$ python3 -q
>>> import numpy as np
>>> import numpy.linalg as la
>>> np.set_printoptions(suppress=True, linewidth=120)
>>> def rnd(a):
...     return np.round(a, 3) + 0
... 
>>> K = np.loadtxt("out13.csv", delimiter=",")
>>> K
array([[ 0.,  0.,  0.,  1.],
       [ 0.,  0.,  0.,  0.],
       [ 0., -3.,  2.,  0.],
       [ 0.,  0.,  3.,  0.]])
>>> # null space of dimension 1
>>> x0 = np.array([-3, -2, 3, 1])
>>> K @ x0
array([ 1.,  0., 12.,  9.])
>>> K @ np.ones(4)
array([ 1.,  0., -1.,  3.])
>>> np.einsum("ij,j->i", K, x0)
array([ 1.,  0., 12.,  9.])
>>> la.norm(K @ x0) <= la.norm(K, 2) * la.norm(x0) + 1e-9
np.True_
>>> K @ (2 * x0)
array([ 2.,  0., 24., 18.])
>>> (K * x0).sum(axis=1)
array([ 1.,  0., 12.,  9.])
>>> (K @ x0).argmax()
np.int64(2)
>>> A = np.load("layer9.npy")
>>> A
array([[15,  0, 15,  6,  0,  6],
       [ 0, 10,  5,  0,  4,  2],
       [ 0, 15,  0,  0,  6,  0],
       [ 6,  0,  6, 15,  0, 15],
       [ 0,  4,  2,  0, 10,  5],
       [ 0,  6,  0,  0, 15,  0]])
>>> f, r1 = A[5], A[2]
>>> f @ r1
np.int64(180)
>>> pr = (f @ r1) / (f @ f) * f
>>> rnd(r1 - pr)
array([ 0.   , 10.862,  0.   ,  0.   , -4.345,  0.   ])
>>> la.matrix_rank(np.outer(f, r1))
np.int64(1)
>>> rnd(pr)
array([ 0.   ,  4.138,  0.   ,  0.   , 10.345,  0.   ])
>>> rnd(la.norm(f + r1) ** 2 + la.norm(f - r1) ** 2)
np.float64(1044.0)
>>> A2 = A / np.sqrt((A ** 2).mean(axis=1, keepdims=True))
>>> A - A.mean(axis=1, keepdims=True)
array([[ 8. , -7. ,  8. , -1. , -7. , -1. ],
       [-3.5,  6.5,  1.5, -3.5,  0.5, -1.5],
       [-3.5, 11.5, -3.5, -3.5,  2.5, -3.5],
       [-1. , -7. , -1. ,  8. , -7. ,  8. ],
       [-3.5,  0.5, -1.5, -3.5,  6.5,  1.5],
       [-3.5,  2.5, -3.5, -3.5, 11.5, -3.5]])
>>> rnd(la.norm(A2, axis=1))
array([2.449, 2.449, 2.449, 2.449, 2.449, 2.449])
>>> rnd(A2[2])
array([0.   , 2.274, 0.   , 0.   , 0.91 , 0.   ])
>>> la.matrix_rank(A2) == la.matrix_rank(A)
np.True_
>>> la.matrix_rank(A - A.mean(axis=1, keepdims=True))
np.int64(5)
>>> ang = np.radians(72)
>>> r_ = np.eye(6)
>>> r_[2, 2] = r_[5, 5] = np.cos(ang)
>>> r_[2, 5], r_[5, 2] = -np.sin(ang), np.sin(ang)
>>> rnd(r_)
array([[ 1.   ,  0.   ,  0.   ,  0.   ,  0.   ,  0.   ],
       [ 0.   ,  1.   ,  0.   ,  0.   ,  0.   ,  0.   ],
       [ 0.   ,  0.   ,  0.309,  0.   ,  0.   , -0.951],
       [ 0.   ,  0.   ,  0.   ,  1.   ,  0.   ,  0.   ],
       [ 0.   ,  0.   ,  0.   ,  0.   ,  1.   ,  0.   ],
       [ 0.   ,  0.   ,  0.951,  0.   ,  0.   ,  0.309]])
>>> A2 = A @ r_.T
>>> rnd(np.abs(A2 - A).max(axis=0))
array([ 0.   ,  0.   , 18.412,  0.   ,  0.   , 10.12 ])
>>> rnd(la.svd(A, compute_uv=False)), rnd(la.svd(A2, compute_uv=False))
(array([30.415, 25.029, 13.035, 10.727,  4.055,  1.738]), array([30.415, 25.029, 13.035, 10.727,  4.055,  1.738]))
>>> rnd(la.det(r_)), rnd(np.trace(r_))
(np.float64(1.0), np.float64(4.618))
>>> np.allclose(A @ A.T, A2 @ A2.T)
True
>>> rng = np.random.default_rng(57)
>>> lab = rng.permutation(6)
>>> lab
array([1, 2, 0, 4, 3, 5])
>>> A2 = A[lab][:, lab]
>>> np.allclose(A2, A)
False
>>> rnd(np.sort(np.abs(la.eigvals(A2))))
array([ 3.,  7.,  9.,  9., 21., 21.])
>>> np.trace(A2)
np.int64(50)
>>> np.diag(A2)
array([10,  0, 15, 10, 15,  0])
>>> rnd(la.det(A2)), rnd(la.det(A[lab]))
(np.float64(750141.0), np.float64(-750141.0))
>>> A2
array([[10,  5,  0,  4,  0,  2],
       [15,  0,  0,  6,  0,  0],
       [ 0, 15, 15,  0,  6,  6],
       [ 4,  2,  0, 10,  0,  5],
       [ 0,  6,  6,  0, 15, 15],
       [ 6,  0,  0, 15,  0,  0]])
>>> def softmax(z):
...     e = np.exp(z - z.max(axis=-1, keepdims=True))
...     return e / e.sum(axis=-1, keepdims=True)
... 
>>> rnd(softmax(10 * A[5]))
array([0., 0., 0., 0., 1., 0.])
>>> rnd(softmax(A).sum(axis=1))
array([1., 1., 1., 1., 1., 1.])
>>> rnd(softmax(A[5] + 2))
array([0., 0., 0., 0., 1., 0.])
>>> scores = A @ A.T / np.sqrt(6)
>>> softmax(scores).round(6).argmax(axis=1)
array([0, 2, 2, 3, 5, 5])
>>> rnd(softmax(scores + np.triu(np.full(scores.shape, -np.inf), 1)))
array([[1., 0., 0., 0., 0., 0.],
       [0., 1., 0., 0., 0., 0.],
       [0., 0., 1., 0., 0., 0.],
       [0., 0., 0., 1., 0., 0.],
       [0., 0., 0., 0., 1., 0.],
       [0., 0., 0., 0., 0., 1.]])
